% ipython --no-banner

In [1]: import numpy as np

In [2]: import numpy.linalg as la

In [3]: np.set_printoptions(suppress=True, linewidth=100)

In [4]: def rnd(a):
   ...:     return np.round(a, 3) + 0
   ...: 

In [5]: data = np.load("sample11.npy")

In [6]: data
Out[6]: 
array([[ 2,  3, -1],
       [ 0, -2,  1],
       [-2,  1,  0]])

In [7]: out = data / la.norm(data, axis=1, keepdims=True)

In [8]: gram = out @ out.T

In [9]: np.argwhere(np.triu(np.abs(gram) > 0.95, 1))
Out[9]: array([], shape=(0, 2), dtype=int64)

In [10]: rnd(gram)
Out[10]: 
array([[ 1.   , -0.837, -0.12 ],
       [-0.837,  1.   , -0.4  ],
       [-0.12 , -0.4  ,  1.   ]])

In [11]: rnd(np.degrees(np.arccos(np.clip(gram[2, 0], -1, 1))))
Out[11]: np.float64(96.865)

In [12]: L = la.cholesky(gram)

In [13]: rnd(gram / np.sqrt(np.outer(np.diag(gram), np.diag(gram))))
Out[13]: 
array([[ 1.   , -0.837, -0.12 ],
       [-0.837,  1.   , -0.4  ],
       [-0.12 , -0.4  ,  1.   ]])

In [14]: la.eigvalsh(gram).min() > 0
Out[14]: np.True_

In [15]: rnd(L @ L.T)
Out[15]: 
array([[ 1.   , -0.837, -0.12 ],
       [-0.837,  1.   , -0.4  ],
       [-0.12 , -0.4  ,  1.   ]])

In [16]: Uu, s, Vh = la.svd(data, full_matrices=False)

In [17]: Uu.shape, s.shape, Vh.shape
Out[17]: ((3, 3), (3,), (3, 3))

In [18]: np.allclose(Uu * s @ Vh, data)
Out[18]: True

In [19]: rnd(Uu.T @ data @ Vh.T)
Out[19]: 
array([[4.222, 0.   , 0.   ],
       [0.   , 2.455, 0.   ],
       [0.   , 0.   , 0.386]])

In [20]: (s > 1e-8).sum()
Out[20]: np.int64(3)
